$ ipython --no-banner

In [1]: import numpy as np

In [2]: np.set_printoptions(precision=4, suppress=True, linewidth=100)

In [3]: M = np.loadtxt("arr.csv", delimiter=",")

In [4]: print(M)
[[-2.5648  0.2714 -3.5869  1.5891 -0.3159]
 [ 6.8855 -8.328   5.0372 -2.7797 -1.6844]
 [-4.8621  3.1532 -3.0651  0.8075  1.011 ]
 [-0.9501 -4.0684 -3.6313  1.5687 -1.2692]
 [ 3.7236 -0.1328  5.3692 -2.2815  0.4195]
 [-2.5527 -4.7093 -5.171   1.7511 -1.4155]
 [ 1.3194  4.6562  3.4052 -1.0906  0.9845]
 [ 1.5443  1.8336 -0.611   1.4513 -0.5448]
 [ 3.2418 -5.0784  3.7754 -2.281  -0.5774]
 [-2.7513 -4.7747 -5.1197  1.6747 -1.3098]
 [ 0.0117 -6.8154 -1.4704 -0.4289 -1.0977]
 [ 4.4113 -8.7941  1.6302 -1.4573 -1.6635]
 [ 3.9327  2.4967  5.0321 -1.3008  0.4035]
 [-0.7814 -8.2071 -3.1003  0.0836 -1.6232]
 [-1.2018  2.221  -1.8504  1.5261 -0.2086]
 [-0.8754 -5.6798 -1.49   -0.5775 -0.516 ]
 [ 2.7723 -6.4327  1.8242 -1.6164 -0.7297]
 [-0.0576 -4.1649  0.2707 -1.2812 -0.1669]
 [-3.5709  3.5118 -1.3783  0.3366  1.1783]
 [-3.0823 -5.5625 -5.0551  0.999  -1.0158]
 [-2.2315 -2.3396 -5.5348  2.4865 -1.1629]
 [ 1.9841 -1.0384  1.712  -0.4614 -0.2161]
 [ 6.2223 -1.276   4.5696 -1.0654 -0.7428]]

In [5]: x0 = np.array([-1, -1, 2, 1, -2])

In [6]: y = M @ x0

In [7]: print(np.linalg.solve(M.T @ M, M.T @ y))
[-1. -1.  2.  1. -2.]

In [8]: rng = np.random.default_rng(77036)

In [9]: y = y + 0.02 * rng.normal(size=23)

In [10]: print(y)
[-2.6715 12.1393 -5.6192  1.8655  4.013   1.5128 -2.2211 -2.0658  8.2838  1.5748  5.62    9.5283
  1.511   6.1147 -2.7869  4.0299  7.1267  3.8359 -4.7025  1.5594 -1.6961  2.4261  4.6176]

In [11]: beta, *_ = np.linalg.lstsq(M, y)

In [12]: print(beta)
[-0.9996 -0.9839  1.9808  0.9438 -2.0554]

In [13]: print(beta.round())
[-1. -1.  2.  1. -2.]

In [14]: print(np.round(np.linalg.norm(y - M @ beta), 4))
0.0577

In [15]: print(np.round(M.T @ (y - M @ beta), 4) + 0)
[0. 0. 0. 0. 0.]

In [16]: lab = M[:, 0] > np.median(M[:, 0])

In [17]: u = M[lab].mean(axis=0) - M[~lab].mean(axis=0)

In [18]: print(round((((M - M.mean(axis=0)) @ u > 0) == lab).mean(), 4))
0.913

In [19]: gram = np.cov(M, rowvar=False)

In [20]: print(gram.shape)
(5, 5)

In [21]: print(np.argsort(-M.std(axis=0).round(6), kind="stable"))
[1 2 0 3 4]

In [22]: print(np.polyfit(M[:, 2], M[:, 1], 1))
[ 0.1278 -2.5295]

In [23]: Z = M[[18, 16]].astype(float)

In [24]: for _ in range(3):
    ...:     lab = np.linalg.norm(M[:, None] - Z, axis=-1).argmin(axis=1)
    ...:     Z = np.array([M[lab == j].mean(axis=0) for j in range(2)])
    ...: 

In [25]: print(lab)
[0 1 0 0 1 0 0 0 1 0 1 1 1 1 0 1 1 1 0 0 0 1 1]

In [26]: print(Z)
[[-1.9003 -0.5279 -2.8726  1.1909 -0.3699]
 [ 2.6226 -4.4542  1.93   -1.2873 -0.6829]]

In [27]: print(Z[1] - Z[0])
[ 4.5229 -3.9263  4.8026 -2.4782 -0.313 ]

In [28]: print(np.bincount(lab))
[11 12]

In [29]: d = np.linalg.norm(M[:, None] - M[None], axis=-1)

In [30]: print(d.shape)
(23, 23)

In [31]: print((d + 1e9 * np.eye(23)).round(6).argmin(axis=1))
[14 11 18  5 12  9 12 14 16  5 15 16  4 10  0 10  8 15  2  9  5 17  4]

In [32]: print(np.unravel_index(d.round(6).argmax(), d.shape))
(np.int64(1), np.int64(2))

In [33]: print(d.mean(axis=1).argmax())
1

In [34]: J = np.loadtxt("sample3.csv", delimiter=",")

In [35]: print(J)
[[ 2.  0.  0.]
 [ 0. -7.  6.]
 [ 0.  2.  1.]]

In [36]: # row 1 is much longer than the rest

In [37]: out = J / np.linalg.norm(J, axis=1, keepdims=True)

In [38]: gram = out @ out.T

In [39]: print((np.abs(gram) > 0.9).astype(int))
[[1 0 0]
 [0 1 0]
 [0 0 1]]

In [40]: print(np.linalg.norm(out, axis=1))
[1. 1. 1.]

In [41]: print(gram[0])
[1. 0. 0.]

In [42]: w, V = np.linalg.eig(J)

In [43]: print(np.sort(np.linalg.eigvals(J.T)))
[-8.2915  2.      2.2915]

In [44]: print(np.sort(np.linalg.eigvals(J @ J)))
[ 4.     5.251 68.749]

In [45]: print(np.round(J @ V[:, 0] - w[0] * V[:, 0], 4) + 0)
[0. 0. 0.]

In [46]: print(w)
[ 2.2915 -8.2915  2.    ]

In [47]: print(np.sort(np.linalg.eigvals(np.linalg.inv(J))))
[-0.1206  0.4364  0.5   ]

In [48]: print(round(float(np.prod(w)), 4))
-38.0

In [49]: u = np.array([1, 1, 0])

In [50]: out = J + np.outer(u, np.eye(3)[0])

In [51]: print(np.round(np.linalg.det(out) / np.linalg.det(J), 4), np.round(1 + np.linalg.solve(J, u)[0], 4))
1.5 1.5

In [52]: print(np.linalg.matrix_rank(out - J))
1

In [53]: data = np.loadtxt("data.csv", delimiter=",")

In [54]: print(data)
[[-6.7843  2.7228 -2.9613]
 [-7.6144  6.6146  1.9318]
 [-5.7808  9.0923 -6.2655]
 [-4.7712  7.9061 -8.521 ]
 [-5.1786  1.6239 -5.0922]
 [-4.4444  6.7278  3.7643]
 [-6.2316  2.9005 -3.7253]
 [-6.5709  1.584  -2.3312]
 [-6.4871  2.4952 -3.5928]
 [-5.52    7.2823  3.1983]
 [-4.2434  7.2059  4.2367]
 [-5.3774  3.757  -4.2993]
 [-3.3518  2.2016 -3.9641]
 [-5.8847  8.5541 -6.6182]
 [-4.8749  8.6724 -4.5001]
 [-5.6347  6.8142  3.727 ]
 [-5.6058 10.0035 -7.7175]
 [-5.5355  5.8396  3.4274]
 [-5.125   3.7349 -4.4115]
 [-4.9592  8.9592 -6.6528]
 [-3.5972  6.2628  1.8892]]

In [55]: out = np.c_[data[:, :2] @ np.array([[3, -1], [3, 0]]), np.array([1, 0, 2, 3, 0, 1, 1, 3, 0, 2, 1, 2, 1, 2, 2, 0, 2, 2, 2, 0, 1])]

In [56]: print(out)
[[-12.1845   6.7843   1.    ]
 [ -2.9994   7.6144   0.    ]
 [  9.9345   5.7808   2.    ]
 [  9.4047   4.7712   3.    ]
 [-10.6641   5.1786   0.    ]
 [  6.8502   4.4444   1.    ]
 [ -9.9933   6.2316   1.    ]
 [-14.9607   6.5709   3.    ]
 [-11.9757   6.4871   0.    ]
 [  5.2869   5.52     2.    ]
 [  8.8875   4.2434   1.    ]
 [ -4.8612   5.3774   2.    ]
 [ -3.4506   3.3518   1.    ]
 [  8.0082   5.8847   2.    ]
 [ 11.3925   4.8749   2.    ]
 [  3.5385   5.6347   0.    ]
 [ 13.1931   5.6058   2.    ]
 [  0.9123   5.5355   2.    ]
 [ -4.1703   5.125    2.    ]
 [ 12.       4.9592   0.    ]
 [  7.9968   3.5972   1.    ]]

In [57]: print(np.linalg.matrix_rank(np.c_[data, out]))
4

In [58]: print(np.linalg.norm(np.linalg.qr(data)[0].T @ out, axis=0) ** 2 / ((out ** 2).sum(axis=0) + 1e-12))
[1.     1.     0.6886]

In [59]: u, r1 = data[0], data[7]

In [60]: print(np.round(u @ u, 4))
62.2097

In [61]: pr = (u @ r1) / (u @ u) * u

In [62]: print(r1 - pr)
[-0.4861 -0.8581  0.3248]

In [63]: print(pr)
[-6.0848  2.4421 -2.656 ]

In [64]: print(np.round((r1 - pr) @ u, 4))
0.0

In [65]: print(round(np.linalg.norm(u + r1) ** 2 + np.linalg.norm(u - r1) ** 2, 4))
226.6599

In [66]: Z = data[[6, 12]].astype(float)

In [67]: for _ in range(4):
    ...:     lab = np.linalg.norm(data[:, None] - Z, axis=-1).argmin(axis=1)
    ...:     Z = np.array([data[lab == j].mean(axis=0) for j in range(2)])
    ...: 

In [68]: print(lab)
[1 0 0 1 1 0 1 1 1 0 0 1 1 1 0 0 0 0 1 0 0]

In [69]: print(Z)
[[-5.2555  7.5886 -0.2692]
 [-5.5763  3.748  -4.5517]]

In [70]: print(np.bincount(lab))
[11 10]

In [71]: proj = data @ np.linalg.solve(data.T @ data, data.T)

In [72]: print(round(float(np.trace(proj)), 4))
3.0

In [73]: print(np.allclose(proj @ proj, proj))
True

In [74]: print(np.linalg.matrix_rank(np.eye(21) - proj))
18

In [75]: F = np.load("out14.npy")

In [76]: print(F)
[[-1  0  0 -1  0]
 [ 0  0 -2  0 -2]
 [ 0 -1  0 -1  0]
 [ 0  0  0  1  0]
 [ 0  0  0  0 -1]
 [-2  1  0  0 -2]
 [ 0  2  0  2  0]
 [ 0 -1  0  0  0]
 [ 0  0  0  0 -2]
 [ 0  2  0  0  0]
 [ 0  0  0 -2  0]]

In [77]: Xs = (F - F.mean(axis=0)) / F.std(axis=0)

In [78]: print(np.argwhere(np.abs(Xs) > 2))
[[1 2]
 [5 0]
 [6 3]]

In [79]: beta = np.linalg.lstsq(np.delete(Xs, 3, axis=1), Xs[:, 3])[0]

In [80]: print(round(float(1 - np.var(Xs[:, 3] - np.delete(Xs, 3, axis=1) @ beta)), 4))
0.3126

In [81]: print(np.abs(beta).argmax())
1

In [82]: out = np.c_[F[:, :3] @ np.array([[2, 2, 0], [2, 3, 1], [0, 1, 1]]), np.array([4, 9, 5, 0, 0, -2, -7, -6, 1, 9, 3])]

In [83]: print(out)
[[-2 -2  0  4]
 [ 0 -2 -2  9]
 [-2 -3 -1  5]
 [ 0  0  0  0]
 [ 0  0  0  0]
 [-2 -1  1 -2]
 [ 4  6  2 -7]
 [-2 -3 -1 -6]
 [ 0  0  0  1]
 [ 4  6  2  9]
 [ 0  0  0  3]]

In [84]: print(np.round(np.linalg.lstsq(F, out[:, 0])[0], 4) + 0)
[2. 2. 0. 0. 0.]

In [85]: print(np.linalg.norm(np.linalg.qr(F)[0].T @ out, axis=0) ** 2 / ((out ** 2).sum(axis=0) + 1e-12))
[1.     1.     1.     0.6613]

In [86]: print(np.linalg.matrix_rank(out))
3

In [87]: print(np.round(np.linalg.norm(out - F @ np.linalg.lstsq(F, out)[0], axis=0), 4) + 0)
[ 0.     0.     0.    10.114]
